$ python -q
>>> import numpy as np
>>> np.set_printoptions(suppress=True, linewidth=160)
>>> rnd = lambda a: np.round(a, 2) + 0
>>> m1 = np.loadtxt("layer3.csv", delimiter=",")
>>> m1
array([[ 8.,  0.,  0.,  0.,  0.,  0.,  0.,  0.,  0.,  0.],
       [ 0.,  0.,  0.,  0.,  0.,  0.,  0.,  0.,  0.,  0.],
       [ 0.,  0.,  9.,  0.,  0.,  0.,  0.,  0.,  0.,  0.],
       [ 0.,  0.,  0.,  9.,  0.,  0.,  0.,  0.,  0.,  0.],
       [ 0.,  0.,  0.,  0., -4.,  0.,  0.,  0.,  0.,  0.],
       [ 0.,  0.,  0.,  0.,  0.,  2.,  0.,  0.,  0.,  0.],
       [ 0.,  0.,  0.,  0.,  0.,  0., -5.,  0.,  0.,  0.],
       [ 0.,  0.,  0.,  0.,  0.,  0.,  0.,  9.,  0.,  0.],
       [ 0.,  0.,  0.,  0.,  0.,  0.,  0.,  0., -9.,  0.],
       [ 0.,  0.,  0.,  0.,  0.,  0.,  0.,  0.,  0., -2.]])
>>> print(rnd(np.linalg.norm(m1, axis=0)))
[8. 0. 9. 9. 4. 2. 5. 9. 9. 2.]
>>> m1 @ m1.T
array([[64.,  0.,  0.,  0.,  0.,  0.,  0.,  0.,  0.,  0.],
       [ 0.,  0.,  0.,  0.,  0.,  0.,  0.,  0.,  0.,  0.],
       [ 0.,  0., 81.,  0.,  0.,  0.,  0.,  0.,  0.,  0.],
       [ 0.,  0.,  0., 81.,  0.,  0.,  0.,  0.,  0.,  0.],
       [ 0.,  0.,  0.,  0., 16.,  0.,  0.,  0.,  0.,  0.],
       [ 0.,  0.,  0.,  0.,  0.,  4.,  0.,  0.,  0.,  0.],
       [ 0.,  0.,  0.,  0.,  0.,  0., 25.,  0.,  0.,  0.],
       [ 0.,  0.,  0.,  0.,  0.,  0.,  0., 81.,  0.,  0.],
       [ 0.,  0.,  0.,  0.,  0.,  0.,  0.,  0., 81.,  0.],
       [ 0.,  0.,  0.,  0.,  0.,  0.,  0.,  0.,  0.,  4.]])
>>> rnd(np.linalg.pinv(m1))
array([[ 0.12,  0.  ,  0.  ,  0.  ,  0.  ,  0.  ,  0.  ,  0.  ,  0.  ,  0.  ],
       [ 0.  ,  0.  ,  0.  ,  0.  ,  0.  ,  0.  ,  0.  ,  0.  ,  0.  ,  0.  ],
       [ 0.  ,  0.  ,  0.11,  0.  ,  0.  ,  0.  ,  0.  ,  0.  ,  0.  ,  0.  ],
       [ 0.  ,  0.  ,  0.  ,  0.11,  0.  ,  0.  ,  0.  ,  0.  ,  0.  ,  0.  ],
       [ 0.  ,  0.  ,  0.  ,  0.  , -0.25,  0.  ,  0.  ,  0.  ,  0.  ,  0.  ],
       [ 0.  ,  0.  ,  0.  ,  0.  ,  0.  ,  0.5 ,  0.  ,  0.  ,  0.  ,  0.  ],
       [ 0.  ,  0.  ,  0.  ,  0.  ,  0.  ,  0.  , -0.2 ,  0.  ,  0.  ,  0.  ],
       [ 0.  ,  0.  ,  0.  ,  0.  ,  0.  ,  0.  ,  0.  ,  0.11,  0.  ,  0.  ],
       [ 0.  ,  0.  ,  0.  ,  0.  ,  0.  ,  0.  ,  0.  ,  0.  , -0.11,  0.  ],
       [ 0.  ,  0.  ,  0.  ,  0.  ,  0.  ,  0.  ,  0.  ,  0.  ,  0.  , -0.5 ]])
